$ python -q
>>> import numpy as np
>>> np.set_printoptions(suppress=True, linewidth=100)
>>> mat = np.load("run11.npy")
>>> mat
array([[-1.1,  0.7, -0.2, -0.1, -0.1, -4.5, -1.1, -0.2, -0.4, -1.1, -0.3],
       [ 0.7,  0.1,  0.7,  0.3,  1.1, 14.5,  1.5, -0.1, -1. ,  1.2,  0.9],
       [-3.8,  1.9,  1.3,  1.2,  1.9, -2. ,  1.3,  0.2, -0.1,  0.3, -1. ]])
>>> # column 5 dominates
>>> x0 = np.array([9, 3, 3, -3, 1, 8, 9, -5, 6, -6, 5])
>>> a = np.maximum(mat @ x0, 0)
>>> print(np.round(np.maximum(mat @ (3 * x0), 0), 2))
[  0.  390.6   0. ]
>>> np.round(mat.T @ a, 2)
array([  91.14,   13.02,   91.14,   39.06,  143.22, 1887.9 ,  195.3 ,  -13.02, -130.2 ,  156.24,
        117.18])
>>> np.flatnonzero(a > 1e-9)
array([1])
>>> np.round(mat.sum(axis=1), 2)
array([-8.4, 19.9,  1.2])
>>> print(np.round(np.linalg.svd(mat, compute_uv=False), 2))
[15.63  5.31  1.43]
>>> print(np.unravel_index(np.abs(mat).argmax(), mat.shape))
(np.int64(1), np.int64(5))
>>> C = np.array([[-2, 2, -2, -1, -1, 2, 1, 0, 1, -1],
...     [-2, -1, 0, 1, 1, -2, 1, 1, -1, 0],
...     [-2, -2, 2, 1, 1, 2, -2, -1, 2, -2],
...     [1, -2, -2, -2, -2, 2, 0, 1, 1, -1],
...     [-2, 1, 0, 2, 2, -2, 1, 1, -2, 1],
...     [2, 2, 0, -2, -1, -1, 0, 2, 0, -1],
...     [0, 0, -1, -2, -1, -1, -1, 0, -2, -2],
...     [2, -2, -2, 0, 0, -1, 2, 0, -2, -2],
...     [0, 2, 2, 2, -1, -2, 2, 2, -2, 0],
...     [-2, 1, 1, 1, 2, 0, 1, 2, 1, 2]])
>>> rng = np.random.default_rng(822391)
>>> J = (rng.random((37, 10)) < 0.25) @ C
>>> J
array([[-4, -4,  0,  4,  4, -3,  2,  1, -3, -3],
       [ 0,  2,  1,  0, -2, -3,  1,  2, -4, -2],
       [-7, -3,  1,  3,  4,  0,  1,  4,  1,  0],
       [-5, -3, -2, -1, -1,  4,  0,  1,  3, -4],
       [ 0,  1,  0,  4,  1, -5,  5,  3, -6, -1],
       [-1,  0, -4, -3, -3,  4,  1,  1,  2, -2],
       [ 0, -1,  1,  0,  2,  0,  1,  3,  1, -3],
       [-3,  0,  0,  3,  0, -4,  4,  5, -4,  0],
       [-4,  6, -1,  0,  2, -1,  3,  5,  0,  1],
       [-4,  1, -2,  0,  0,  0,  2,  1,  0, -1],
       [ 2,  4,  1, -2, -3, -4,  1,  4, -4, -3],
       [ 0, -4,  0,  1,  1,  1,  0, -1,  0, -4],
       [-1,  0, -5, -5, -4,  3,  0,  1,  0, -4],
       [-2,  3,  2,  4,  1, -4,  3,  3, -4,  1],
       [ 3,  2,  0, -2, -4, -1,  2,  5, -1, -2],
       [-2,  2, -2, -1, -1,  2,  1,  0,  1, -1],
       [ 3, -1, -4, -2, -1, -2,  3,  4, -3, -3],
       [-6, -2, -3,  1,  2, -2,  2,  1, -4, -6],
       [ 0,  1,  0, -1,  0, -3,  1,  3, -1, -1],
       [ 0,  3,  0, -3,  0, -2,  0,  4, -1, -1],
       [ 1, -2, -2, -2, -2,  2,  0,  1,  1, -1],
       [-1, -1, -1, -1,  0,  2,  1,  3,  2,  1],
       [ 0,  0, -5, -3, -2,  0,  2,  0, -3, -5],
       [-2, -1,  0,  1,  1, -2,  1,  1, -1,  0],
       [-3,  1, -3, -2, -1,  4,  2,  3,  3,  0],
       [-3,  1, -4, -4, -2,  3,  1,  3,  1, -2],
       [-2,  1,  2,  3,  0, -4,  3,  3, -3,  0],
       [ 1,  3,  1, -1, -2, -1,  3,  7,  0,  0],
       [-2, -2,  2,  1,  1,  2, -2, -1,  2, -2],
       [ 0,  1,  0,  4,  1, -5,  5,  3, -6, -1],
       [-2,  2, -2, -1, -1,  2,  1,  0,  1, -1],
       [ 0,  0, -4, -1, -1,  1,  3,  0, -1, -3],
       [ 0,  0, -1, -2, -1, -1, -1,  0, -2, -2],
       [-2,  2, -2, -1, -1,  2,  1,  0,  1, -1],
       [-4,  3, -2,  1,  1,  0,  2,  1, -1,  0],
       [ 0,  0,  0,  0,  0,  0,  0,  0,  0,  0],
       [ 2,  4,  2,  0, -2, -3,  2,  4, -2, -1]])
>>> # row 29 repeats row 4
>>> q, r_ = np.linalg.qr(J)
>>> print(np.round(np.abs(np.diag(r_)), 2))
[16.12 13.95 12.95  9.27  6.53 10.74  5.85  4.24  3.29  5.75]
>>> np.round(np.trace(q @ q.T), 2)
np.float64(10.0)
>>> q.shape, r_.shape
((37, 10), (10, 10))
>>> q, vecs = np.linalg.qr(J[:, :9])[0], np.linalg.qr(J[:, 9:])[0]
>>> sigma = np.linalg.svd(q.T @ vecs, compute_uv=False)
>>> (sigma > 0.9).sum()
np.int64(1)
>>> print(sigma.round(2))
[0.91]
>>> x0 = np.array([-2, -1, -3, -3, 1, -3, 3, 2, -2, -1])
>>> rhs = J @ x0
>>> np.round(np.linalg.pinv(J) @ J, 2) + 0
array([[1., 0., 0., 0., 0., 0., 0., 0., 0., 0.],
       [0., 1., 0., 0., 0., 0., 0., 0., 0., 0.],
       [0., 0., 1., 0., 0., 0., 0., 0., 0., 0.],
       [0., 0., 0., 1., 0., 0., 0., 0., 0., 0.],
       [0., 0., 0., 0., 1., 0., 0., 0., 0., 0.],
       [0., 0., 0., 0., 0., 1., 0., 0., 0., 0.],
       [0., 0., 0., 0., 0., 0., 1., 0., 0., 0.],
       [0., 0., 0., 0., 0., 0., 0., 1., 0., 0.],
       [0., 0., 0., 0., 0., 0., 0., 0., 1., 0.],
       [0., 0., 0., 0., 0., 0., 0., 0., 0., 1.]])
>>> print(np.round(np.linalg.solve(J.T @ J, J.T @ rhs), 2))
[-2. -1. -3. -3.  1. -3.  3.  2. -2. -1.]
>>> rhs = rhs + 0.02 * rng.normal(size=37)
>>> rhs.round(2)
array([ 30.  ,  18.98,  18.01,   9.  ,  37.02,  10.98,  10.  ,  38.98,  27.99,  21.99,  26.02,
         0.99,  24.98,  17.95,  17.01,   6.  ,  43.99,  50.  ,  23.02,  22.98,   5.  ,   7.02,
        39.  ,  16.01,  13.01,  27.05,  21.01,  18.99, -17.96,  37.  ,   6.04,  24.96,  14.  ,
         5.99,  18.99,  -0.04,  12.03])
>>> coef, *_ = np.linalg.lstsq(J, rhs)
>>> np.round(np.linalg.norm(rhs - J @ coef), 2)
np.float64(0.12)
>>> A = np.array([[1, 1, 0, 0], [0, 0, 0, 0], [0, 0, 1, 1], [0, 0, 0, 0]])
>>> left, sigma, Vh = np.linalg.svd(A)
>>> vecs = Vh[:(sigma > 1e-8).sum()]
>>> x0 = A[1] + 4 * A[2] + rng.integers(2) * np.eye(4)[3]
>>> x0
array([0., 0., 4., 5.])
>>> print(np.allclose(vecs.T @ vecs @ x0, x0))
False
>>> np.round(np.linalg.norm(x0 - vecs.T @ vecs @ x0), 2)
np.float64(0.71)
>>> F = np.loadtxt("block18.csv", delimiter=",")
>>> F
array([[  0. ,   0.3,   2.2,  -0.2,  -0.5,   1.3,  -1.2],
       [  0.2,  -0.5,  -0.3,  -0.8,   2.2,   1.3,  -0.3],
       [  0.7,   1.4,   0.3,   1.5,   0.2,  -0.9,   0.2],
       [ -0.1,  -0.9,  -1.1,  -0.9,   0.1,  -0.3,   0.6],
       [-20. ,  26. , -46. , -18. ,   4. ,  -2. , -42. ],
       [  0.8,  -0.1,   0.9,   0.9,  -0.1,  -1.1,  -0.9],
       [  1.2,  -0.7,  -0.8,   0.4,   1.3,   0.3,  -1. ],
       [ -0.4,  -1.3,   0.9,   0.5,   0.2,   2.1,  -0.2],
       [  0.9,  -1.6,   0.1,  -0.2,  -1.7,  -1. ,  -0.5],
       [  0.2,  -1. ,   0.2,  -1.8,  -0.9,   0. ,  -0.3],
       [ -0.6,   0.5,  -1.3,   0. ,   0.8,   0.6,   0.4],
       [  1.9,  -2.5,   0.8,  -0.2,   0.6,  -0.4,   0.5],
       [ -1.1,   0.7,   0.5,   1. ,  -0.6,   0. ,   0.1],
       [ -1.2,  -0.8,  -1.6,   0. ,  -0.4,   0.5,  -1.7],
       [  2.6,  -0.9,   0.3,   2.1,   0.4,   0.1,  -1.5],
       [  1.3,   0.3,  -0.1,  -1.7,  -0.3,   0.9,   0.6],
       [ -2. ,   0.2,  -0.3,  -1.1,  -0.1,   0.2,  -0.4],
       [  0.8,   1.2,   2.3,   0. ,   1.7,  -1. ,   1.8],
       [  1.8,   1.1,  -0.5,   0.1,  -0.7,  -0.3,   0.9],
       [  0.6,  -1.6,   0.9,   0.8,  -0.4,   0.6,   0.1],
       [  0.1,  -0.1,   1.2,  -1. ,  -0.4,  -1.1,   0.5],
       [ -0.4,   0.4,   0.1,   0. ,   0.2,   0.7,   0.5],
       [  1.1,  -0.9,  -1. ,   0.7,   0.8,  -0.9,  -1.3],
       [  1.9,  -1.9,  -0.8,  -0.6,  -1.1,  -1. ,  -0.5],
       [  1.6,  -1.1,   0.5,   1.4,   0.4,  -1.2,  -0.4],
       [  1.1,  -0.9,   0.1,   0.1,  -0.5,  -1.1,  -0.9],
       [  0.8,  -0.6,  -1.2,  -0.9,   0.7,   0.5,   2.1],
       [  0.4,  -1.4,   0.9,   0.7,   0.2,   0.3,   0.3],
       [  1.5,  -0.1,   1.3,   0.3,  -0.3,  -0.4,   0.5],
       [ -0.4,  -0.9,  -1.5,   0.4,   0. ,   0.5,  -1.8],
       [  1. ,   1.1,  -1. ,  -0.5,  -0.4,   0.5,   1.3]])
>>> Xc = F - F.mean(axis=0)
>>> vecs = np.linalg.svd(Xc)[2][:1]
>>> out = Xc - Xc @ vecs.T @ vecs
>>> print(np.round((Xc @ vecs.T).std(axis=0), 2))
[12.95]
>>> print(np.round(np.cov(Xc @ vecs.T, rowvar=False), 2))
173.39
>>> np.round(np.linalg.norm(out) / np.linalg.norm(Xc), 2)
np.float64(0.17)
